In [1]: import numpy as np

In [2]: np.set_printoptions(precision=2, suppress=True, linewidth=140, floatmode="fixed")

In [3]: sv = 3 * 0.7 ** np.arange(4)

In [4]: rng = np.random.default_rng(47688)

In [5]: data = rng.normal(size=(13, 4)) * rng.permutation(sv)

In [6]: data
Out[6]: 
array([[ 1.47, -2.57, -1.29,  3.78],
       [-0.49, -2.13,  0.62,  1.02],
       [-2.12, -0.47,  0.06,  0.58],
       [-1.48,  0.78,  0.55,  0.82],
       [-0.15,  0.43, -0.78, -2.09],
       [-0.78,  0.89,  0.06, -1.05],
       [ 2.05, -1.99, -0.53,  0.74],
       [-1.06, -1.08,  1.48, -0.42],
       [-1.03,  1.35,  0.01, -2.80],
       [-1.58, -1.41,  0.07, -1.47],
       [-1.71,  0.90,  1.84,  1.53],
       [-1.75,  0.99, -0.79,  0.20],
       [ 2.55, -2.17,  0.05,  0.82]])

In [7]: A2 = np.c_[data[:, :2] @ np.array([[7, 2], [2, 0]]), np.array([-3, 2, 3, 1, 3, 0, 3, -2, 0, -3, -1, -2, 0])]

In [8]: A2
Out[8]: 
array([[  5.15,   2.94,  -3.00],
       [ -7.66,  -0.97,   2.00],
       [-15.79,  -4.24,   3.00],
       [ -8.77,  -2.95,   1.00],
       [ -0.16,  -0.29,   3.00],
       [ -3.70,  -1.57,   0.00],
       [ 10.33,   4.09,   3.00],
       [ -9.56,  -2.12,  -2.00],
       [ -4.54,  -2.07,   0.00],
       [-13.85,  -3.15,  -3.00],
       [-10.20,  -3.43,  -1.00],
       [-10.24,  -3.49,  -2.00],
       [ 13.48,   5.09,   0.00]])

In [9]: np.round(np.linalg.lstsq(data, A2[:, 0])[0], 2) + 0
Out[9]: array([7.00, 2.00, 0.00, 0.00])

In [10]: np.linalg.norm(np.linalg.qr(data)[0].T @ A2, axis=0) ** 2 / ((A2 ** 2).sum(axis=0) + 1e-12)
Out[10]: array([1.00, 1.00, 0.05])

In [11]: np.linalg.matrix_rank(np.c_[data, A2])
Out[11]: np.int64(5)

In [12]: np.round(np.linalg.norm(A2 - data @ np.linalg.lstsq(data, A2)[0], axis=0), 2) + 0
Out[12]: array([0.00, 0.00, 7.47])

In [13]: np.linalg.matrix_rank(A2)
Out[13]: np.int64(3)

In [14]: J = np.load("run14.npy")

In [15]: J
Out[15]: 
array([[ 15.93, -78.33, -51.35],
       [ 15.64, -68.65, -45.47],
       [ 15.41, -63.57, -42.37],
       [ 15.36, -62.47, -41.70],
       [ 14.84, -54.17, -36.60],
       [ 14.41, -48.87, -33.33],
       [ 13.59, -40.83, -28.32],
       [ 12.02, -29.76, -21.33],
       [  1.88,  -1.75,  -1.82],
       [  1.83,  -1.70,  -1.76],
       [  1.28,  -1.14,  -1.23],
       [ -0.03,   0.03,   0.03],
       [ -0.10,   0.08,   0.10],
       [ -0.17,   0.14,   0.17],
       [ -0.53,   0.45,   0.57],
       [ -0.71,   0.63,   0.80],
       [  0.69,   4.16,   4.35],
       [  1.01,   4.53,   4.63],
       [  2.75,   6.54,   6.04],
       [  4.97,   9.15,   7.74],
       [  6.16,  10.58,   8.64],
       [  6.84,  11.41,   9.16],
       [ 11.69,  17.50,  12.84],
       [ 14.46,  21.14,  14.99],
       [ 20.10,  28.80,  19.43],
       [ 23.30,  33.29,  22.01]])

In [16]: A2 = np.c_[J[:, :2] @ np.array([[-7, -9], [-2, -8]]), np.array([3, -2, -3, 2, 0, -2, -1, 1, 3, 3, 1, -1, 0, 2, 2, -1, -3, 0, -3, 3, 2, -3, 3, 1, 0, -1])]

In [17]: A2
Out[17]: 
array([[  45.15,  483.27,    3.00],
       [  27.82,  408.44,   -2.00],
       [  19.27,  369.87,   -3.00],
       [  17.42,  361.52,    2.00],
       [   4.46,  299.80,    0.00],
       [  -3.13,  261.27,   -2.00],
       [ -13.47,  204.33,   -1.00],
       [ -24.62,  129.90,    1.00],
       [  -9.66,   -2.92,    3.00],
       [  -9.41,   -2.87,    3.00],
       [  -6.68,   -2.40,    1.00],
       [   0.15,    0.03,   -1.00],
       [   0.54,    0.26,    0.00],
       [   0.91,    0.41,    2.00],
       [   2.81,    1.17,    2.00],
       [   3.71,    1.35,   -1.00],
       [ -13.15,  -39.49,   -3.00],
       [ -16.13,  -45.33,    0.00],
       [ -32.33,  -77.07,   -3.00],
       [ -53.09, -117.93,    3.00],
       [ -64.28, -140.08,    2.00],
       [ -70.70, -152.84,   -3.00],
       [-116.83, -245.21,    3.00],
       [-143.50, -299.26,    1.00],
       [-198.30, -411.30,    0.00],
       [-229.68, -476.02,   -1.00]])

In [18]: np.linalg.matrix_rank(A2)
Out[18]: np.int64(3)

In [19]: np.linalg.norm(np.linalg.qr(J)[0].T @ A2, axis=0) ** 2 / ((A2 ** 2).sum(axis=0) + 1e-12)
Out[19]: array([1.00, 1.00, 0.01])

In [20]: np.round(np.linalg.lstsq(J, A2[:, 0])[0], 2) + 0
Out[20]: array([-7.00, -2.00,  0.00])

In [21]: round(np.log10(np.linalg.cond(A2)))
Out[21]: 2

In [22]: np.round(np.linalg.norm(A2, 2) / np.linalg.norm(A2), 2)
Out[22]: np.float64(0.98)

In [23]: [round(float(x), 2) for x in np.linalg.svd(A2, compute_uv=False)[:3]]
Out[23]: [1254.73, 257.87, 10.56]

In [24]: np.round(np.abs(np.linalg.svd(A2)[2][-1]), 2) + 0
Out[24]: array([0.00, 0.00, 1.00])

In [25]: np.linalg.cond(A2) > 100
Out[25]: np.True_

In [26]: cen = J - J.mean(axis=0)

In [27]: U, sv, Vh = np.linalg.svd(cen, full_matrices=False)

In [28]: Vh[0] * np.sign(Vh[0, np.abs(Vh[0]).argmax()])
Out[28]: array([-0.07,  0.83,  0.56])

In [29]: np.round(sv ** 2 / (sv ** 2).sum(), 2) + 0
Out[29]: array([0.97, 0.03, 0.00])

In [30]: E = np.loadtxt("layer6.csv", delimiter=",")

In [31]: E
Out[31]: 
array([[ 1.00,  0.00,  0.00],
       [ 0.00, -0.37,  0.93],
       [ 0.00, -0.93, -0.37]])

In [32]: P = np.triu(np.array([[3, 1, 4], [5, 0, 2], [2, 3, 3]]), 1) + np.eye(3)

In [33]: A2 = P @ E @ np.linalg.inv(P)

In [34]: P @ E - E @ P
Out[34]: 
array([[ 0.00, -5.08, -4.57],
       [ 0.00, -1.85,  0.00],
       [ 0.00,  0.00,  1.85]])

In [35]: np.poly(A2)
Out[35]: array([ 1.00, -0.25,  0.25, -1.00])

In [36]: A2
Out[36]: 
array([[ 1.00, -5.08,  5.60],
       [ 0.00, -2.23,  4.64],
       [ 0.00, -0.93,  1.48]])

In [37]: np.round(np.trace(A2), 2), round(float(np.trace(E)), 2)
Out[37]: (np.float64(0.25), 0.25)
